% ipython --no-banner

In [1]: import numpy as np

In [2]: np.set_printoptions(precision=2, suppress=True, linewidth=120)

In [3]: Z = np.array([[5, 9, -8, 3, -6, 2, 0, -4, -3],
   ...:     [-4, -3, -8, 4, -4, 9, 8, 6, 5],
   ...:     [4, 0, 0, 8, 9, -9, -5, 7, 7]])

In [4]: rng = np.random.default_rng(197145)

In [5]: mat = rng.normal(size=(16, 3)) @ Z + np.array([2, 3, 2, 5, 0, 2, -1, 3, -1])

In [6]: mat
Out[6]: 
array([[  7.81,   1.73,   8.89,  12.38,  15.91, -15.33, -11.89,  10.24,   6.46],
       [ -6.52,  -5.89,  -3.06,   6.62,  -3.05,  13.46,   9.66,  11.32,   5.52],
       [  4.2 ,   9.97,  -8.23,   7.63,  -8.7 ,   8.99,   3.02,   0.28,  -3.2 ],
       [ -2.76,   0.18,   8.09,  -5.59,  -5.06,   7.09,   1.29,  -4.28,  -8.37],
       [ -8.26,  -3.01,  -0.66,  -3.6 , -12.14,  19.56,  11.47,   0.12,  -5.05],
       [  1.91,  -0.24,  -1.58,  13.2 ,   5.56,   0.1 ,  -0.06,  12.74,   7.97],
       [  1.84,   5.41, -13.18,  14.62,  -5.9 ,  11.31,   7.09,  10.  ,   5.45],
       [  4.48,   5.31,  -3.84,  11.61,   0.9 ,   1.38,  -0.7 ,   7.19,   3.21],
       [  1.37,  -0.62,  23.99, -10.45,   6.84,  -9.69, -11.68,  -8.37, -11.6 ],
       [ -3.23,  -2.4 ,  -4.45,   8.93,  -2.21,  10.48,   7.15,  10.72,   5.42],
       [ -5.24,   0.02,  11.12, -13.02, -10.12,  11.22,   2.9 , -10.76, -14.68],
       [ 12.82,  11.7 ,  10.37,   5.28,   8.8 , -16.21, -16.16,  -3.6 ,  -5.62],
       [ -0.24,   1.71,  12.83,  -7.26,  -1.89,   1.14,  -3.71,  -7.04, -10.58],
       [  1.95,  14.33, -18.83,   5.84, -22.58,  23.24,  12.05,  -4.31,  -7.72],
       [-15.09,  -5.55,   5.01, -18.38, -22.4 ,  29.77,  16.62, -11.04, -16.27],
       [ -0.62,   0.49,   1.63,   4.06,  -1.28,   5.29,   1.78,   4.09,  -0.35]])

In [7]: Uu, s, Vh = np.linalg.svd(mat)

In [8]: vecs = Vh[:(s > 1e-8).sum()]

In [9]: vec = mat[5] + -1 * mat[1] + rng.integers(2) * np.eye(9)[5]

In [10]: vec
Out[10]: array([  8.43,   5.65,   1.48,   6.58,   8.61, -12.35,  -9.72,   1.42,   2.46])

In [11]: np.allclose(vecs.T @ vecs @ vec, vec)
Out[11]: False

In [12]: np.round(np.linalg.norm(vec - vecs.T @ vecs @ vec), 2)
Out[12]: np.float64(0.64)

In [13]: np.linalg.matrix_rank(np.vstack([mat, vec]))
Out[13]: np.int64(5)

In [14]: A2 = mat + rng.integers(-2, 3, (16, 4)) @ rng.integers(-2, 3, (4, 9))

In [15]: A2
Out[15]: 
array([[ 10.81,   7.73,   6.89,  13.38,  17.91, -25.33,  -6.89,  10.24,   6.46],
       [-12.52,  -5.89,  -3.06,   2.62,  -3.05,  11.46,  15.66,   9.32,  13.52],
       [  7.2 ,  11.97, -10.23,   7.63,  -9.7 ,  13.99,   5.02,   0.28,  -5.2 ],
       [ -2.76,   8.18,   6.09,  -3.59,  -9.06,   1.09,   3.29,  -0.28,  -8.37],
       [-11.26,  -9.01,   0.34,  -7.6 , -10.14,  26.56,  13.47,  -3.88,  -1.05],
       [ -1.09,   5.76,  -3.58,  11.2 ,   4.56,  -6.9 ,   7.94,  12.74,  13.97],
       [ -2.16,   5.41, -11.18,  15.62,  -6.9 ,   4.31,   4.09,  12.  ,   7.45],
       [ -1.52,   1.31,  -1.84,   8.61,   1.9 ,   0.38,   0.3 ,   5.19,   9.21],
       [  3.37,   3.38,  23.99,  -6.45,   4.84, -15.69, -15.68,  -4.37, -15.6 ],
       [ -3.23,  -2.4 ,  -4.45,   8.93,  -2.21,  10.48,   7.15,  10.72,   5.42],
       [ -3.24,  -7.98,  13.12, -13.02,  -8.12,  21.22,  -3.1 , -12.76, -18.68],
       [ 16.82,   3.7 ,  12.37,   5.28,  14.8 , -12.21, -20.16,  -7.6 ,  -9.62],
       [  2.76,   1.71,  12.83,  -6.26,   1.11,  -2.86,  -3.71,  -8.04, -12.58],
       [  1.95,  16.33, -19.83,   4.84, -21.58,  20.24,  16.05,  -5.31,  -5.72],
       [-17.09,   0.45,   4.01, -17.38, -25.4 ,  22.77,  18.62,  -8.04, -14.27],
       [ -2.62,   2.49,   2.63,   7.06,  -6.28,   4.29,  -4.22,   9.09,  -2.35]])

In [16]: np.abs(A2 - mat).sum(axis=1)
Out[16]: array([29., 28., 17., 28., 33., 35., 22., 26., 30.,  0., 36., 36., 14., 15., 27., 27.])

In [17]: r = np.linalg.matrix_rank(mat)

In [18]: r
Out[18]: np.int64(4)

In [19]: null = np.linalg.svd(mat)[2][r:].T

In [20]: [int(np.linalg.matrix_rank(mat[:i])) for i in range(1, len(mat) + 1)]
Out[20]: [1, 2, 3, 4, 4, 4, 4, 4, 4, 4, 4, 4, 4, 4, 4, 4]

In [21]: [int(np.linalg.matrix_rank(mat[:, :j + 1])) for j in range(9)]
Out[21]: [1, 2, 3, 4, 4, 4, 4, 4, 4]

In [22]: null.shape
Out[22]: (9, 5)

In [23]: A2 = mat / np.sqrt((mat ** 2).mean(axis=1, keepdims=True))

In [24]: A2[13]
Out[24]: array([ 0.14,  0.99, -1.31,  0.41, -1.57,  1.61,  0.84, -0.3 , -0.54])

In [25]: np.linalg.matrix_rank(A2) == np.linalg.matrix_rank(mat)
Out[25]: np.True_

In [26]: np.linalg.matrix_rank(mat - mat.mean(axis=1, keepdims=True))
Out[26]: np.int64(4)

In [27]: u, r1 = mat[8], mat[5]

In [28]: round(u @ u, 2)
Out[28]: np.float64(1168.86)

In [29]: np.round(u @ r1, 2)
Out[29]: np.float64(-334.53)

In [30]: p = (u @ r1) / (u @ u) * u

In [31]: round(np.linalg.norm(u + r1) ** 2 + np.linalg.norm(u - r1) ** 2, 2)
Out[31]: np.float64(3212.07)

In [32]: round((r1 - p) @ u, 2)
Out[32]: np.float64(-0.0)

In [33]: np.linalg.matrix_rank(np.outer(u, r1))
Out[33]: np.int64(1)

In [34]: E = np.array([[1.5, 0.2, 0.0, 0.6, 0.8, -1.5, 1.3, -1.2, 0.0, 2.2, 0.0, 0.8],
    ...:     [0.4, 0.3, -0.1, 0.0, -0.4, 1.1, -1.1, -1.3, -0.4, 0.2, 1.1, -0.7],
    ...:     [0.5, 0.2, 1.7, 0.6, 2.6, 0.9, 0.4, -1.0, -1.1, -0.1, -0.1, 0.5],
    ...:     [-0.6, -0.1, 0.4, -0.4, 0.6, 1.0, 1.0, 0.7, -0.3, 2.1, 0.3, 0.4],
    ...:     [0.1, -0.4, -0.5, -0.5, 1.7, 0.1, 1.5, -1.2, 0.0, -0.1, -0.2, 0.2],
    ...:     [0.6, 0.1, -0.7, 0.1, 0.6, 1.4, -0.9, -0.4, 0.0, -1.1, 0.4, -0.8],
    ...:     [0.7, 0.4, 0.8, -0.5, 0.4, -2.2, -1.4, -0.1, 0.4, 0.0, 1.2, 0.2],
    ...:     [1.1, 1.1, 0.7, 0.5, 0.1, 0.1, 2.4, -0.8, 1.5, 1.3, -0.4, 1.1]])

In [35]: E
Out[35]: 
array([[ 1.5,  0.2,  0. ,  0.6,  0.8, -1.5,  1.3, -1.2,  0. ,  2.2,  0. ,  0.8],
       [ 0.4,  0.3, -0.1,  0. , -0.4,  1.1, -1.1, -1.3, -0.4,  0.2,  1.1, -0.7],
       [ 0.5,  0.2,  1.7,  0.6,  2.6,  0.9,  0.4, -1. , -1.1, -0.1, -0.1,  0.5],
       [-0.6, -0.1,  0.4, -0.4,  0.6,  1. ,  1. ,  0.7, -0.3,  2.1,  0.3,  0.4],
       [ 0.1, -0.4, -0.5, -0.5,  1.7,  0.1,  1.5, -1.2,  0. , -0.1, -0.2,  0.2],
       [ 0.6,  0.1, -0.7,  0.1,  0.6,  1.4, -0.9, -0.4,  0. , -1.1,  0.4, -0.8],
       [ 0.7,  0.4,  0.8, -0.5,  0.4, -2.2, -1.4, -0.1,  0.4,  0. ,  1.2,  0.2],
       [ 1.1,  1.1,  0.7,  0.5,  0.1,  0.1,  2.4, -0.8,  1.5,  1.3, -0.4,  1.1]])

In [36]: A2 = np.array([[-2, 1, -3],
    ...:     [1, -1, -2],
    ...:     [1, 2, 2],
    ...:     [2, 2, 2],
    ...:     [0, 1, -2],
    ...:     [-3, 2, -1],
    ...:     [0, 0, 1],
    ...:     [1, 0, 3],
    ...:     [-3, 3, 0],
    ...:     [-1, -3, -3],
    ...:     [-3, -1, 3],
    ...:     [1, -1, 3]])

In [37]: E @ A2
Out[37]: 
array([[  0.3,  -7.1, -10.3],
       [ -8.2,  -0.5,  -6.7],
       [  2.6,   5.9,  -4.5],
       [ -3.3,  -5.8,  -1.3],
       [ -2.7,   0.7,  -6.8],
       [ -7.1,   6.4,  -5.8],
       [  0.7,  -3.3,   1.6],
       [ -4. ,   2.6,  -5.2]])

In [38]: np.einsum("ij,ij->i", E, E)
Out[38]: array([14.15,  6.43, 13.75,  8.29,  7.35,  6.17, 10.15, 14.89])

In [39]: np.einsum("ik,kj->ij", E, A2)
Out[39]: 
array([[  0.3,  -7.1, -10.3],
       [ -8.2,  -0.5,  -6.7],
       [  2.6,   5.9,  -4.5],
       [ -3.3,  -5.8,  -1.3],
       [ -2.7,   0.7,  -6.8],
       [ -7.1,   6.4,  -5.8],
       [  0.7,  -3.3,   1.6],
       [ -4. ,   2.6,  -5.2]])

In [40]: A2.T @ E.T
Out[40]: 
array([[  0.3,  -8.2,   2.6,  -3.3,  -2.7,  -7.1,   0.7,  -4. ],
       [ -7.1,  -0.5,   5.9,  -5.8,   0.7,   6.4,  -3.3,   2.6],
       [-10.3,  -6.7,  -4.5,  -1.3,  -6.8,  -5.8,   1.6,  -5.2]])

In [41]: np.linalg.matrix_rank(E @ A2)
Out[41]: np.int64(3)

In [42]: th = np.radians(180)

In [43]: R = np.eye(12)

In [44]: R[1, 1] = R[0, 0] = np.cos(th)

In [45]: R[1, 0], R[0, 1] = -np.sin(th), np.sin(th)

In [46]: R.round(2) + 0
Out[46]: 
array([[-1.,  0.,  0.,  0.,  0.,  0.,  0.,  0.,  0.,  0.,  0.,  0.],
       [ 0., -1.,  0.,  0.,  0.,  0.,  0.,  0.,  0.,  0.,  0.,  0.],
       [ 0.,  0.,  1.,  0.,  0.,  0.,  0.,  0.,  0.,  0.,  0.,  0.],
       [ 0.,  0.,  0.,  1.,  0.,  0.,  0.,  0.,  0.,  0.,  0.,  0.],
       [ 0.,  0.,  0.,  0.,  1.,  0.,  0.,  0.,  0.,  0.,  0.,  0.],
       [ 0.,  0.,  0.,  0.,  0.,  1.,  0.,  0.,  0.,  0.,  0.,  0.],
       [ 0.,  0.,  0.,  0.,  0.,  0.,  1.,  0.,  0.,  0.,  0.,  0.],
       [ 0.,  0.,  0.,  0.,  0.,  0.,  0.,  1.,  0.,  0.,  0.,  0.],
       [ 0.,  0.,  0.,  0.,  0.,  0.,  0.,  0.,  1.,  0.,  0.,  0.],
       [ 0.,  0.,  0.,  0.,  0.,  0.,  0.,  0.,  0.,  1.,  0.,  0.],
       [ 0.,  0.,  0.,  0.,  0.,  0.,  0.,  0.,  0.,  0.,  1.,  0.],
       [ 0.,  0.,  0.,  0.,  0.,  0.,  0.,  0.,  0.,  0.,  0.,  1.]])

In [47]: A2 = E @ R.T

In [48]: np.round(np.linalg.det(R), 2), np.trace(R)
Out[48]: (np.float64(1.0), np.float64(8.0))

In [49]: np.linalg.svd(E, compute_uv=False), np.linalg.svd(A2, compute_uv=False)
Out[49]: 
(array([5.64, 4.01, 3.59, 2.65, 2.5 , 2.03, 1.43, 0.97]),
 array([5.64, 4.01, 3.59, 2.65, 2.5 , 2.03, 1.43, 0.97]))
